% ipython --no-banner

In [1]: import numpy as np

In [2]: np.set_printoptions(precision=2, suppress=True, linewidth=160, sign=" ")

In [3]: def tidy(a):
   ...:     return np.round(a, 2) + 0
   ...: 

In [4]: mat = np.array([[4, -18, -6], [-18, 81, 27], [-6, 27, 9]])

In [5]: print(mat)
[[  4 -18  -6]
 [-18  81  27]
 [ -6  27   9]]

In [6]: A2 = mat[0, 0] * mat[1:] - np.outer(mat[1:, 0], mat[0])

In [7]: print(A2)
[[ 0  0  0]
 [ 0  0  0]]

In [8]: print(mat[:, 0] / mat[0, 0])
[ 1.  -4.5 -1.5]

In [9]: print(tidy(np.linalg.norm(mat, 2) / np.linalg.norm(mat)))
1.0

In [10]: print(np.linalg.cond(mat) > 100)
True

In [11]: ev, evecs = np.linalg.eigh(mat)

In [12]: x0 = np.array([-8, -4, 7])

In [13]: print(tidy(x0 @ mat @ x0 / (x0 @ x0)), tidy(ev[0]), tidy(ev[-1]))
0.01 0.0 94.0

In [14]: print(tidy(evecs * np.abs(ev) @ evecs.T))
[[  4. -18.  -6.]
 [-18.  81.  27.]
 [ -6.  27.   9.]]

In [15]: print(tidy(np.linalg.eigvalsh(mat[1:, 1:])))
[  0.  90.]

In [16]: print(x0 @ mat @ x0)
1

In [17]: K = np.loadtxt("block6.csv", delimiter=",")

In [18]: print(K)
[[ 0.7  -0.2  -0.81]
 [ 1.1   1.9   7.55]
 [-1.5  -0.1  -0.45]
 [-1.    0.2   0.81]
 [ 0.5   0.3   1.5 ]
 [ 0.9   0.2   0.85]
 [-0.3  -0.4  -1.7 ]
 [-0.2  -0.4  -1.58]
 [ 1.1   0.9   3.49]
 [-1.   -1.7  -6.79]
 [-0.8  -0.4  -1.6 ]
 [ 0.6   0.2   0.88]
 [-0.4  -1.6  -6.47]
 [ 0.9   0.9   3.6 ]
 [-1.1   0.4   1.67]
 [ 0.7   1.8   7.45]
 [ 0.7   0.2   0.6 ]
 [ 1.6  -2.   -7.98]
 [ 0.    0.    0.15]
 [ 0.2  -0.4  -1.52]
 [-1.8   0.7   2.74]
 [-1.3   0.4   1.49]
 [-0.7   0.7   2.69]
 [ 0.2  -0.9  -3.56]]

In [19]: Xs = K - K.mean(axis=1)
ValueError: operands could not be broadcast together with shapes (24,3) (24,) 


In [20]: Xs = K - K.mean(axis=0)

In [21]: Uu, sigma, Vt = np.linalg.svd(Xs, full_matrices=False)

In [22]: print(tidy(sigma ** 2 / (sigma ** 2).sum()))
[ 0.95  0.05  0.  ]

In [23]: print(tidy(Vt[0] * np.sign(Vt[0, np.abs(Vt[0]).argmax()])))
[ 0.03  0.24  0.97]

In [24]: print(np.searchsorted(np.cumsum(sigma ** 2) / (sigma ** 2).sum(), 0.9) + 1)
1

In [25]: print(np.abs(Vt[0]).argmax())
2

In [26]: print(tidy((sigma ** 2).sum() ** 2 / (sigma ** 4).sum()))
1.11

In [27]: print(tidy(Xs.mean(axis=0)))
[ 0.  0.  0.]

In [28]: print(tidy(sigma))
[ 18.93   4.5    0.13]

In [29]: print(tidy(np.abs(Vt[-1])))
[ 0.01  0.97  0.24]

In [30]: O, evecs = np.linalg.qr(K[:, :2])[0], np.linalg.qr(K[:, 2:])[0]

In [31]: sigma = np.linalg.svd(O.T @ evecs, compute_uv=False)

In [32]: print(tidy(np.degrees(np.arccos(sigma.clip(0, 1)))))
[ 1.66]

In [33]: print(tidy(sigma))
[ 1.]

In [34]: print((sigma > 0.9).sum())
1

In [35]: x0 = np.array([0, 0, 0])

In [36]: y = K @ x0

In [37]: print(y)
[ 0.  0.  0.  0.  0.  0.  0.  0.  0.  0.  0.  0.  0.  0.  0.  0.  0.  0.  0.  0.  0.  0.  0.  0.]

In [38]: print(tidy(np.linalg.pinv(K) @ K))
[[ 1.  0.  0.]
 [ 0.  1.  0.]
 [ 0.  0.  1.]]

In [39]: print(tidy(np.linalg.lstsq(K, y)[0]))
[ 0.  0.  0.]

In [40]: rng = np.random.default_rng(799)

In [41]: y = y + 0.1 * rng.normal(size=24)

In [42]: print(tidy(y))
[-0.14 -0.09 -0.13 -0.03  0.    0.04 -0.04 -0.06 -0.01  0.1  -0.08 -0.12  0.    0.06  0.11  0.08 -0.01  0.02 -0.04 -0.07 -0.01 -0.06  0.03 -0.04]

In [43]: beta, *_ = np.linalg.lstsq(K, y)

In [44]: print(tidy(K.T @ (y - K @ beta)))
[ 0.  0.  0.]

In [45]: print(tidy(np.linalg.norm(y - K @ beta)))
0.34

In [46]: print(tidy(beta))
[ 0.  -0.4  0.1]

In [47]: A = np.array([[1, 0, 0, 0], [-5, 1, 0, 0], [5, 1, 1, 0], [2, 3, 5, 1]])

In [48]: x0 = np.array([-5, 2, 2, -5])

In [49]: print(A @ np.ones(4))
[ 1. -4.  7. 11.]

In [50]: print(np.sign((A @ x0).round(6)))
[-1  1 -1  1]

In [51]: print((A @ x0).argmax())
1

In [52]: print(A * x0)
[[ -5   0   0   0]
 [ 25   2   0   0]
 [-25   2   2   0]
 [-10   6  10  -5]]

In [53]: m1 = np.load("arr.npy")

In [54]: print(m1)
[[ 3  0  0]
 [ 0  2  0]
 [ 0  0  2]]

In [55]: A2 = m1[0, 0] * m1[1:] - np.outer(m1[1:, 0], m1[0])

In [56]: print(A2)
[[ 0  6  0]
 [ 0  0  6]]

In [57]: print(m1[:, 0] / m1[0, 0])
[ 1.  0.  0.]

In [58]: print(np.linalg.matrix_rank(A2), np.linalg.matrix_rank(m1))
2 3

In [59]: print(np.flatnonzero(~A2.round(6).any(axis=1)))
[]

In [60]: O = m1.astype(float).copy()

In [61]: for j in range(3):
    ...:     O[:, j] -= O[:, :j] @ (O[:, :j].T @ O[:, j])
    ...:     O[:, j] /= np.linalg.norm(O[:, j])
    ...: 

In [62]: print(O)
[[ 1.  0.  0.]
 [ 0.  1.  0.]
 [ 0.  0.  1.]]

In [63]: print(O.T @ O)
[[ 1.  0.  0.]
 [ 0.  1.  0.]
 [ 0.  0.  1.]]

In [64]: print(np.allclose(m1, m1.T))
True

In [65]: print((m1 - m1.T) / 2)
[[ 0.  0.  0.]
 [ 0.  0.  0.]
 [ 0.  0.  0.]]

In [66]: print(np.trace(m1))
7

In [67]: print(tidy(np.linalg.det(m1)))
12.0

In [68]: print(m1 @ m1)
[[ 9  0  0]
 [ 0  4  0]
 [ 0  0  4]]

In [69]: print(np.allclose(m1 @ m1.T, m1.T @ m1))
True

In [70]: ev, evecs = np.linalg.eigh(m1)

In [71]: x0 = np.array([3, -1, -3])

In [72]: print(np.abs(m1).sum(axis=1).max(), np.abs(ev).max())
3 3.0

In [73]: print(x0 @ m1 @ x0)
47

In [74]: print(evecs * np.abs(ev) @ evecs.T)
[[ 3.  0.  0.]
 [ 0.  2.  0.]
 [ 0.  0.  2.]]

In [75]: print((np.sign(evecs[:, -1].round(6)) == np.sign(evecs[0, -1].round(6))).astype(int))
[ 1  0  0]
